>>> import numpy as np
>>> import numpy.linalg as la
>>> np.set_printoptions(precision=1, suppress=True, linewidth=140)
>>> rd = lambda a: np.round(a, 1) + 0
>>> K = np.array([[-1.0, 0.0, 0.0, -2.0, 0.0],
...     [0.0, -1.0, -2.0, 0.0, -2.0],
...     [0.0, -2.0, -1.0, 0.0, -2.0],
...     [-2.0, 0.0, 0.0, -1.0, 0.0],
...     [0.0, -2.0, -2.0, 0.0, -1.0]])
>>> ev, vecs = la.eig(K)
>>> print(rd(K @ vecs[:, 0] - ev[0] * vecs[:, 0]))
[0. 0. 0. 0. 0.]
>>> print(rd(np.sort(la.eigvals(K.T))))
[-5. -3.  1.  1.  1.]
>>> print(rd(ev))
[ 1. -3.  1. -5.  1.]
>>> print(rd(np.sort(la.eigvals(K @ K))))
[ 1.  1.  1.  9. 25.]
>>> print(rd(np.sort(la.eigvals(K).real)))
[-5. -3.  1.  1.  1.]
>>> print(rd(la.det(K)))
15.0
>>> ang = np.radians(180)
>>> R = np.eye(5)
>>> R[0, 0] = R[4, 4] = np.cos(ang)
>>> R[0, 4], R[4, 0] = -np.sin(ang), np.sin(ang)
>>> print(rd(R))
[[-1.  0.  0.  0.  0.]
 [ 0.  1.  0.  0.  0.]
 [ 0.  0.  1.  0.  0.]
 [ 0.  0.  0.  1.  0.]
 [ 0.  0.  0.  0. -1.]]
>>> Y = K @ R.T
>>> print(np.allclose(la.norm(K, axis=1), la.norm(Y, axis=1)))
True
>>> print(rd(la.det(R)), np.trace(R))
1.0 1.0
>>> arr = np.array([[0.9, 0.6, -0.4, 1.9, 0.1],
...     [-0.4, -0.2, 0.1, -1.2, 0.1],
...     [-0.3, -0.8, 0.4, 0.8, 0.2],
...     [-0.4, -0.8, -1.5, 2.2, 0.0],
...     [0.3, -1.4, -1.1, -0.3, -1.1],
...     [1.1, -1.2, 0.0, -0.3, 0.7],
...     [0.6, 0.1, 1.2, 1.0, -1.3],
...     [-0.2, -1.3, -1.3, 0.0, 1.5],
...     [1.9, 1.2, -1.0, 0.3, 0.2],
...     [-0.6, -0.5, -0.7, 2.4, 0.3],
...     [-0.6, -0.8, -0.8, -1.0, 0.6],
...     [0.2, -1.2, -0.9, -0.3, -0.5],
...     [0.0, 0.7, 0.3, -0.5, -0.7],
...     [0.2, 0.2, 0.2, 0.1, 0.1],
...     [-0.6, 0.9, 0.1, 1.2, -2.2]])
>>> arr[3] *= 10
>>> print(arr)
[[  0.9   0.6  -0.4   1.9   0.1]
 [ -0.4  -0.2   0.1  -1.2   0.1]
 [ -0.3  -0.8   0.4   0.8   0.2]
 [ -4.   -8.  -15.   22.    0. ]
 [  0.3  -1.4  -1.1  -0.3  -1.1]
 [  1.1  -1.2   0.   -0.3   0.7]
 [  0.6   0.1   1.2   1.   -1.3]
 [ -0.2  -1.3  -1.3   0.    1.5]
 [  1.9   1.2  -1.    0.3   0.2]
 [ -0.6  -0.5  -0.7   2.4   0.3]
 [ -0.6  -0.8  -0.8  -1.    0.6]
 [  0.2  -1.2  -0.9  -0.3  -0.5]
 [  0.    0.7   0.3  -0.5  -0.7]
 [  0.2   0.2   0.2   0.1   0.1]
 [ -0.6   0.9   0.1   1.2  -2.2]]
>>> lab = arr[:, 2] > np.median(arr[:, 2])
>>> u = arr[lab].mean(axis=0) - arr[~lab].mean(axis=0)
>>> print((((arr - arr.mean(axis=0)) @ u > 0) == lab).mean())
0.6
>>> print(rd(u))
[ 0.3  1.4  3.  -3.  -0.6]
>>> print(np.argsort(-np.abs(u).round(6), kind="stable"))
[2 3 1 4 0]
>>> print(((arr - arr.mean(axis=0)) @ u > 0).astype(int))
[1 1 1 0 1 1 1 1 1 0 1 1 1 1 1]
>>> d = la.norm(arr[:, None] - arr[None], axis=-1)
>>> print(la.matrix_rank(d ** 2))
7
>>> print(d[3].round(6).argsort(kind="stable")[:4])
[3 9 0 7]
>>> print(rd(la.norm(arr, axis=1)))
[ 2.2  1.3  1.3 28.1  2.1  1.8  2.1  2.4  2.5  2.6  1.7  1.6  1.1  0.4  2.7]
>>> print(np.flatnonzero(d[3] < d.mean() / 2))
[3]
>>> print(d.mean(axis=1).argmax())
3
>>> print((d + 1e9 * np.eye(15)).round(6).argmin(axis=1))
[ 9 10 13  9 11 11 13 10  0  0  1  4 13 12  6]
